% python3 -q
>>> import numpy as np
>>> np.set_printoptions(precision=2, suppress=True, linewidth=120)
>>> rd = lambda a: np.round(a, 2) + 0
>>> E = np.array([[-2, -1, -1, -2, -1, 1, 2],
...     [-1, -1, -1, -1, 1, -2, -2],
...     [1, -2, -1, -1, -2, 2, 2]])
>>> E[-1] = E[0] + -2 * E[1]
>>> E
array([[-2, -1, -1, -2, -1,  1,  2],
       [-1, -1, -1, -1,  1, -2, -2],
       [ 0,  1,  1,  0, -3,  5,  6]])
>>> # columns 1 and 2 are equal
>>> rng = np.random.default_rng(11)
>>> Y = E + rng.integers(-2, 3, (3, 2)) @ rng.integers(-2, 3, (2, 7))
>>> print(Y)
[[ 0  3  3  0 -5 -7  0]
 [ 0 -3 -1 -3  1  0 -2]
 [-2  1 -1  1 -1  7  7]]
>>> print(np.linalg.matrix_rank(Y - E, tol=1e-8))
2
>>> rd(np.trace(np.linalg.pinv(E) @ E))
np.float64(2.0)
>>> np.abs(np.diag(np.linalg.qr(E)[1])) > 1e-9
array([ True,  True, False])
>>> rd(E @ np.linalg.pinv(E) @ E)
array([[-2., -1., -1., -2., -1.,  1.,  2.],
       [-1., -1., -1., -1.,  1., -2., -2.],
       [ 0.,  1.,  1.,  0., -3.,  5.,  6.]])
>>> np.linalg.lstsq(E[:-1].T, E[-1])[2]
np.int32(2)
>>> U, sig, VT = np.linalg.svd(E)
>>> print(np.argmax(sig[:-1] / (sig[1:] + 1e-6)) + 1)
2
>>> Y = U[:, :2] @ np.diag(sig[:2]) @ VT[:2]
>>> rd(np.linalg.norm(E - Y, 2)), rd(sig[2])
(np.float64(0.0), np.float64(0.0))
>>> print(rd(np.abs(E - Y).max()))
0.0
>>> A = np.array([[0, 0, 4, 0, 0, 0, 0],
...     [0, 0, 0, 0, 1, 0, 0],
...     [2, 0, 0, 0, 0, 0, 0],
...     [0, 0, 0, 2, 0, 0, 0],
...     [0, 4, 0, 0, 0, 0, 0],
...     [0, 0, 0, 0, 0, 0, 3],
...     [0, 0, 0, 0, 0, 3, 0]])
>>> A
array([[0, 0, 4, 0, 0, 0, 0],
       [0, 0, 0, 0, 1, 0, 0],
       [2, 0, 0, 0, 0, 0, 0],
       [0, 0, 0, 2, 0, 0, 0],
       [0, 4, 0, 0, 0, 0, 0],
       [0, 0, 0, 0, 0, 0, 3],
       [0, 0, 0, 0, 0, 3, 0]])
>>> # 4 groups of indices that never mix
>>> x0 = np.array([-3, 3, 2, -1, 3, 3, -3])
>>> target = A @ x0
>>> target
array([ 8,  3, -6, -2, 12, -9,  9])
>>> print(rd(np.linalg.solve(A, target + A[:, 5])))
[-3.  3.  2. -1.  3.  4. -3.]
>>> rd(np.linalg.solve(A, A[:, 1]))
array([0., 1., 0., 0., 0., 0., 0.])
>>> rd(np.linalg.solve(A, 3 * target))
array([-9.,  9.,  6., -3.,  9.,  9., -9.])
>>> t = np.radians(120)
>>> R = np.eye(7)
>>> R[6, 6] = R[2, 2] = np.cos(t)
>>> R[6, 2], R[2, 6] = -np.sin(t), np.sin(t)
>>> rd(R)
array([[ 1.  ,  0.  ,  0.  ,  0.  ,  0.  ,  0.  ,  0.  ],
       [ 0.  ,  1.  ,  0.  ,  0.  ,  0.  ,  0.  ,  0.  ],
       [ 0.  ,  0.  , -0.5 ,  0.  ,  0.  ,  0.  ,  0.87],
       [ 0.  ,  0.  ,  0.  ,  1.  ,  0.  ,  0.  ,  0.  ],
       [ 0.  ,  0.  ,  0.  ,  0.  ,  1.  ,  0.  ,  0.  ],
       [ 0.  ,  0.  ,  0.  ,  0.  ,  0.  ,  1.  ,  0.  ],
       [ 0.  ,  0.  , -0.87,  0.  ,  0.  ,  0.  , -0.5 ]])
>>> Y = A @ R.T
>>> np.allclose(A @ A.T, Y @ Y.T)
True
>>> print(rd(np.linalg.det(R)), np.trace(R))
1.0 4.0
>>> def softmax(z):
...     e = np.exp(z - z.max(axis=-1, keepdims=True))
...     return e / e.sum(axis=-1, keepdims=True)
... 
>>> rd(softmax(R).sum(axis=1))
array([1., 1., 1., 1., 1., 1., 1.])
>>> print(rd(softmax(R[6])))
[0.17 0.17 0.07 0.17 0.17 0.17 0.1 ]
>>> att = R @ R.T / np.sqrt(7)
>>> rd(softmax(att))
array([[0.2 , 0.13, 0.13, 0.13, 0.13, 0.13, 0.13],
       [0.13, 0.2 , 0.13, 0.13, 0.13, 0.13, 0.13],
       [0.13, 0.13, 0.2 , 0.13, 0.13, 0.13, 0.13],
       [0.13, 0.13, 0.13, 0.2 , 0.13, 0.13, 0.13],
       [0.13, 0.13, 0.13, 0.13, 0.2 , 0.13, 0.13],
       [0.13, 0.13, 0.13, 0.13, 0.13, 0.2 , 0.13],
       [0.13, 0.13, 0.13, 0.13, 0.13, 0.13, 0.2 ]])
>>> softmax(att).round(6).argmax(axis=1)
array([0, 1, 2, 3, 4, 5, 6])
>>> mat = np.load("out3.npy")
>>> mat
array([[-6.13, -2.46, -1.19, -3.66],
       [-8.13, -3.29, -1.67, -4.92],
       [ 1.98,  0.8 ,  0.34,  1.21],
       [ 2.84,  1.15,  0.6 ,  1.75],
       [ 4.01,  1.55,  0.74,  2.31],
       [ 3.04,  1.23,  0.56,  1.8 ],
       [ 4.24,  1.71,  0.81,  2.54],
       [-5.29, -2.17, -1.03, -3.18],
       [-3.05, -1.23, -0.6 , -1.83],
       [-1.39, -0.51, -0.17, -0.81],
       [ 0.63,  0.24,  0.16,  0.39],
       [ 3.92,  1.48,  0.76,  2.4 ],
       [ 3.17,  1.31,  0.66,  1.95],
       [-6.7 , -2.68, -1.36, -4.14],
       [-1.02, -0.46, -0.22, -0.61],
       [-5.45, -2.25, -1.09, -3.39],
       [-1.42, -0.61, -0.2 , -0.96],
       [-0.26, -0.12, -0.02, -0.07],
       [-2.42, -0.97, -0.56, -1.41],
       [-3.98, -1.62, -0.75, -2.39],
       [ 1.86,  0.72,  0.47,  1.19],
       [-5.52, -2.14, -0.99, -3.21],
       [-0.82, -0.3 , -0.19, -0.58],
       [ 0.79,  0.41,  0.2 ,  0.56]])
>>> W2 = mat[[2, 23]].astype(float)
>>> for _ in range(6):
...     z = np.linalg.norm(mat[:, None] - W2, axis=-1).argmin(axis=1)
...     W2 = np.array([mat[z == j].mean(axis=0) for j in range(2)])
... 
>>> z
array([1, 1, 0, 0, 0, 0, 0, 1, 1, 1, 0, 0, 0, 1, 1, 1, 1, 0, 1, 1, 0, 1, 1, 0])
>>> np.bincount(z)
array([11, 13])
>>> np.abs(W2[1] - W2[0]).argmax()
np.int64(0)
